% python3 -q
>>> import numpy as np
>>> import numpy.linalg as la
>>> np.set_printoptions(precision=2, suppress=True, linewidth=100, sign=" ")
>>> f = np.array([-3, -5, -5]) + 0.5
>>> m1 = np.eye(3) - 2 * np.outer(f, f) / (f @ f)
>>> m1
array([[ 0.73, -0.48, -0.48],
       [-0.48,  0.13, -0.87],
       [-0.48, -0.87,  0.13]])
>>> Y = np.array([[-3, 4], [4, -3], [-2, -6]])
>>> np.einsum("ij->j", m1)
array([-0.23, -1.21, -1.21])
>>> Y.T @ m1.T
array([[-3.16,  3.71, -2.29],
       [ 7.26,  2.87, -0.13]])
>>> np.einsum("ij,ij->i", m1, m1)
array([ 1.,  1.,  1.])
>>> vec = np.array([1, -2, -2])
>>> rhs = m1 @ vec
>>> beta, lr = np.zeros(3), 1 / la.norm(m1, 2) ** 2
>>> for i in range(50):
...     beta -= lr * m1.T @ (m1 @ beta - rhs)
...     if i % 10 == 0: print(i, round(la.norm(m1 @ beta - rhs), 2))
... 
0 0.0
10 0.0
20 0.0
30 0.0
40 0.0
>>> beta
array([ 1., -2., -2.])
>>> round(la.norm(m1) ** 2 / la.norm(m1, 2) ** 2, 2)
np.float64(3.0)
>>> round(float(la.norm(m1, "nuc")), 2)
3.0
>>> la.norm(m1, axis=0)
array([ 1.,  1.,  1.])
>>> round(la.norm(m1, 2), 2)
np.float64(1.0)
>>> round(float(m1[0] @ m1[1]), 2)
-0.0
>>> np.round(la.norm(m1, 1), 2), round(float(la.norm(m1, np.inf)), 2)
(np.float64(1.7), 1.7)
>>> evals, V = la.eigh(m1)
>>> vec = np.array([4, 4, 5])
>>> V * np.maximum(evals, 0) @ V.T
array([[ 0.87, -0.24, -0.24],
       [-0.24,  0.57, -0.43],
       [-0.24, -0.43,  0.57]])
>>> la.eigvalsh(m1[1:, 1:])
array([-0.73,  1.  ])
>>> np.round(V * np.abs(evals) @ V.T, 2) + 0
array([[ 1.,  0.,  0.],
       [ 0.,  1.,  0.],
       [ 0.,  0.,  1.]])
>>> evals, V = la.eig(m1)
>>> np.round(m1 @ V[:, 0] - evals[0] * V[:, 0], 2) + 0
array([ 0.,  0.,  0.])
>>> evals
array([ 1., -1.,  1.])
>>> X = np.load("run9.npy")
>>> X
array([[ 1,  0,  0,  0,  0,  0],
       [ 0,  1,  0,  0,  0,  0],
       [ 0,  1,  1,  0,  0,  0],
       [ 2,  2,  1,  1,  0,  0],
       [ 0,  0,  1,  1,  1,  0],
       [ 2,  1,  0,  2,  1,  1]])
>>> f = np.array([-3, 0, -1, -3, -3, 0])
>>> Y = X + np.outer(f, np.eye(6)[2])
>>> round(float(la.det(Y) / la.det(X)), 2), np.round(1 + la.solve(X, f)[2], 2)
(0.0, np.float64(0.0))
>>> def softmax(z):
...     e = np.exp(z - z.max(axis=-1, keepdims=True))
...     return e / e.sum(axis=-1, keepdims=True)
... 
>>> np.round(softmax(10 * X[1]), 2) + 0
array([ 0.,  1.,  0.,  0.,  0.,  0.])
>>> softmax(X[1])
array([ 0.13,  0.35,  0.13,  0.13,  0.13,  0.13])
>>> att = X @ X.T / np.sqrt(6)
>>> softmax(att).round(6).argmax(axis=1)
array([ 3,  3,  3,  3,  4,  5])
>>> Y = X / la.norm(X, axis=1, keepdims=True)
>>> gram = Y @ Y.T
>>> np.argwhere(np.triu(np.abs(gram) > 0.95, 1))
array([], shape=(0, 2), dtype=int64)
>>> (np.abs(gram) > 0.9).astype(int)
array([[ 1,  0,  0,  0,  0,  0],
       [ 0,  1,  0,  0,  0,  0],
       [ 0,  0,  1,  0,  0,  0],
       [ 0,  0,  0,  1,  0,  0],
       [ 0,  0,  0,  0,  1,  0],
       [ 0,  0,  0,  0,  0,  1]])
>>> np.degrees(np.arccos(np.clip(gram[0, 4], -1, 1)))
np.float64(90.0)
>>> gram
array([[ 1.  ,  0.  ,  0.  ,  0.63,  0.  ,  0.6 ],
       [ 0.  ,  1.  ,  0.71,  0.63,  0.  ,  0.3 ],
       [ 0.  ,  0.71,  1.  ,  0.67,  0.41,  0.21],
       [ 0.63,  0.63,  0.67,  1.  ,  0.37,  0.76],
       [ 0.  ,  0.  ,  0.41,  0.37,  1.  ,  0.52],
       [ 0.6 ,  0.3 ,  0.21,  0.76,  0.52,  1.  ]])
>>> (gram - 2 * np.eye(6)).round(6).argmax(axis=1)
array([ 3,  2,  1,  5,  5,  3])
>>> np.round(softmax(10 * gram[0]), 2) + 0
array([ 0.96,  0.  ,  0.  ,  0.02,  0.  ,  0.02])
>>> att = gram @ gram.T / np.sqrt(6)
>>> softmax(att)
array([[ 0.21,  0.13,  0.13,  0.21,  0.13,  0.2 ],
       [ 0.12,  0.21,  0.2 ,  0.2 ,  0.12,  0.15],
       [ 0.11,  0.19,  0.21,  0.2 ,  0.14,  0.15],
       [ 0.14,  0.15,  0.16,  0.23,  0.12,  0.19],
       [ 0.13,  0.14,  0.17,  0.18,  0.2 ,  0.18],
       [ 0.16,  0.13,  0.14,  0.22,  0.14,  0.21]])
>>> Y = np.array([[3, 3, 3],
...     [-3, 4, 3],
...     [-2, 1, 3],
...     [2, 3, -2],
...     [3, -2, 5],
...     [3, -5, 5]])
>>> np.vstack([X, Y.T]).shape
(9, 6)
>>> np.einsum("ik,kj->ij", X, Y)
array([[ 3,  3,  3],
       [-3,  4,  3],
       [-5,  5,  6],
       [ 0, 18, 13],
       [ 3,  2,  6],
       [13,  9, 15]])
>>> A = np.array([[3, -1, -2, 3],
...     [-1, 1, 1, 0],
...     [2, 3, -3, 2],
...     [3, 0, -3, 1],
...     [1, 2, 0, -2],
...     [-3, -1, -2, -1]])
>>> A[-1] = A[0] + 4 * A[1]
>>> A
array([[ 3, -1, -2,  3],
       [-1,  1,  1,  0],
       [ 2,  3, -3,  2],
       [ 3,  0, -3,  1],
       [ 1,  2,  0, -2],
       [-1,  3,  2,  3]])
>>> Y = A / np.sqrt((A ** 2).mean(axis=1, keepdims=True))
>>> la.matrix_rank(Y) == la.matrix_rank(A)
np.True_
>>> la.norm(Y, axis=1)
array([ 2.,  2.,  2.,  2.,  2.,  2.])
>>> la.matrix_rank(A - A.mean(axis=1, keepdims=True))
np.int64(3)
>>> Y[5]
array([-0.42,  1.25,  0.83,  1.25])
